>>> import numpy as np
>>> from numpy import linalg as LA
>>> np.set_printoptions(precision=4, suppress=True, linewidth=120)
>>> M = np.loadtxt("dump.csv", delimiter=",")
>>> print(M)
[[ 1.1  0.5 -0.5]
 [ 1.6 -1.4 -0.5]
 [-1.2  1.3  0.6]
 [-0.8 -1.4  0.4]
 [ 0.4  1.6  0.6]
 [ 0.3  1.7  0.7]]
>>> other = np.c_[M[:, :1] @ np.array([[9]]), np.array([-2, -2, 2, -1, 2, 2])]
>>> print(other)
[[  9.9  -2. ]
 [ 14.4  -2. ]
 [-10.8   2. ]
 [ -7.2  -1. ]
 [  3.6   2. ]
 [  2.7   2. ]]
>>> print(LA.norm(LA.qr(M)[0].T @ other, axis=0) ** 2 / ((other ** 2).sum(axis=0) + 1e-12))
[1.     0.8832]
>>> print(LA.matrix_rank(np.c_[M, other]))
4
>>> print(np.round(LA.norm(other - M @ LA.lstsq(M, other)[0], axis=0), 4) + 0)
[0.     1.5661]
>>> vec = np.array([1, 2, 2])
>>> a = np.maximum(M @ vec, 0)
>>> print(np.maximum(M @ (3 * vec), 0))
[ 3.3  0.   7.8  0.  14.4 15.3]
>>> print(M.T @ a)
[ 1.54 20.28  7.46]
>>> print(np.flatnonzero(a > 1e-9))
[0 2 4 5]
>>> print(M * (a > 1e-9)[:, None])
[[ 1.1  0.5 -0.5]
 [ 0.  -0.  -0. ]
 [-1.2  1.3  0.6]
 [-0.  -0.   0. ]
 [ 0.4  1.6  0.6]
 [ 0.3  1.7  0.7]]
>>> print(np.tanh(M @ vec))
[ 0.8005 -0.9757  0.989  -0.9926  0.9999  0.9999]
>>> vec = np.array([-3, -2, -3])
>>> rhs = M @ vec
>>> print(LA.solve(M.T @ M, M.T @ rhs))
[-3. -2. -3.]
>>> print(np.round(LA.pinv(M) @ M, 4) + 0)
[[1. 0. 0.]
 [0. 1. 0.]
 [0. 0. 1.]]
>>> rng = np.random.default_rng(48)
>>> rhs = rhs + 0.02 * rng.normal(size=6)
>>> print(rhs)
[-2.8062 -0.473  -0.7961  4.0281 -6.1968 -6.4204]
>>> c, *_ = LA.lstsq(M, rhs)
>>> print([round(float(LA.norm(LA.solve(M.T @ M + lam * np.eye(3), M.T @ rhs))), 2) for lam in (0, 1, 10, 100)])
[4.68, 3.25, 1.55, 0.28]
>>> print(c.round())
[-3. -2. -3.]
>>> print(np.round(M.T @ (rhs - M @ c), 4) + 0)
[0. 0. 0.]
>>> r0 = np.array([-3, 9, 4])
>>> print(np.correlate(M[0], M[3], "full"))
[ 0.44 -1.34 -1.78  0.3   0.4 ]
>>> print(np.convolve(M[0], r0))
[-3.3  8.4 10.4 -2.5 -2. ]
>>> print(np.polyval(r0, M[0]))
[10.27  7.75 -1.25]
>>> print(M.shape)
(6, 3)
>>> print(np.unravel_index(np.abs(M).argmax(), M.shape))
(np.int64(5), np.int64(1))
>>> np.zeros(6, 3)
Traceback (most recent call last):
  File "<python-input-34>", line 1, in <module>
    np.zeros(6, 3)
    ~~~~~~~~^^^^^^
TypeError: Cannot interpret '3' as a data type
>>> print(np.diff(M, axis=0))
[[ 0.5 -1.9  0. ]
 [-2.8  2.7  1.1]
 [ 0.4 -2.7 -0.2]
 [ 1.2  3.   0.2]
 [-0.1  0.1  0.1]]
>>> print(M.sum(axis=0))
[1.4 2.3 1.3]
>>> r0 = np.array([2, 1, 2, 2, 1, 1])
>>> mat = 2 * np.eye(6) + np.outer(r0, r0)
>>> print(mat)
[[6. 2. 4. 4. 2. 2.]
 [2. 3. 2. 2. 1. 1.]
 [4. 2. 6. 4. 2. 2.]
 [4. 2. 4. 6. 2. 2.]
 [2. 1. 2. 2. 3. 1.]
 [2. 1. 2. 2. 1. 3.]]
>>> Q, r_ = LA.qr(mat)
>>> print(np.round(Q.T @ Q, 4) + 0)
[[1. 0. 0. 0. 0. 0.]
 [0. 1. 0. 0. 0. 0.]
 [0. 0. 1. 0. 0. 0.]
 [0. 0. 0. 1. 0. 0.]
 [0. 0. 0. 0. 1. 0.]
 [0. 0. 0. 0. 0. 1.]]
>>> print(np.abs(np.diag(r_)))
[8.9443 2.2249 2.6591 2.3952 2.0743 2.0692]
>>> print(Q @ r_)
[[6. 2. 4. 4. 2. 2.]
 [2. 3. 2. 2. 1. 1.]
 [4. 2. 6. 4. 2. 2.]
 [4. 2. 4. 6. 2. 2.]
 [2. 1. 2. 2. 3. 1.]
 [2. 1. 2. 2. 1. 3.]]
>>> print(r_)
[[-8.9443 -4.2485 -8.4971 -8.4971 -4.2485 -4.2485]
 [ 0.     -2.2249 -0.854  -0.854  -0.427  -0.427 ]
 [ 0.      0.     -2.6591 -1.1548 -0.5774 -0.5774]
 [ 0.      0.      0.     -2.3952 -0.3626 -0.3626]
 [ 0.      0.      0.      0.     -2.0743 -0.146 ]
 [ 0.      0.      0.      0.      0.      2.0692]]
>>> print(np.allclose(r_.T @ r_, mat.T @ mat))
True
>>> arr = np.array([[5, 3, 1, 0, 0, 5],
...     [3, 5, 3, 1, 0, 0],
...     [1, 3, 5, 3, 1, 0],
...     [0, 1, 3, 5, 3, 1],
...     [0, 0, 1, 3, 5, 3],
...     [5, 0, 0, 1, 3, 5]])
>>> # symmetric
>>> other = arr / LA.norm(arr, axis=1, keepdims=True)
>>> gram = other @ other.T
>>> print(gram)
[[1.     0.6423 0.3657 0.2117 0.3114 0.8333]
 [0.6423 1.     0.809  0.427  0.1364 0.3114]
 [0.3657 0.809  1.     0.8    0.427  0.2117]
 [0.2117 0.427  0.8    1.     0.809  0.3657]
 [0.3114 0.1364 0.427  0.809  1.     0.6423]
 [0.8333 0.3114 0.2117 0.3657 0.6423 1.    ]]
>>> print(LA.norm(other, axis=1))
[1. 1. 1. 1. 1. 1.]
>>> print(gram[4])
[0.3114 0.1364 0.427  0.809  1.     0.6423]
>>> print((np.abs(gram) > 0.9).astype(int))
[[1 0 0 0 0 0]
 [0 1 0 0 0 0]
 [0 0 1 0 0 0]
 [0 0 0 1 0 0]
 [0 0 0 0 1 0]
 [0 0 0 0 0 1]]
>>> print(round(float(np.degrees(np.arccos(np.clip(gram[4, 1], -1, 1)))), 4))
82.1625
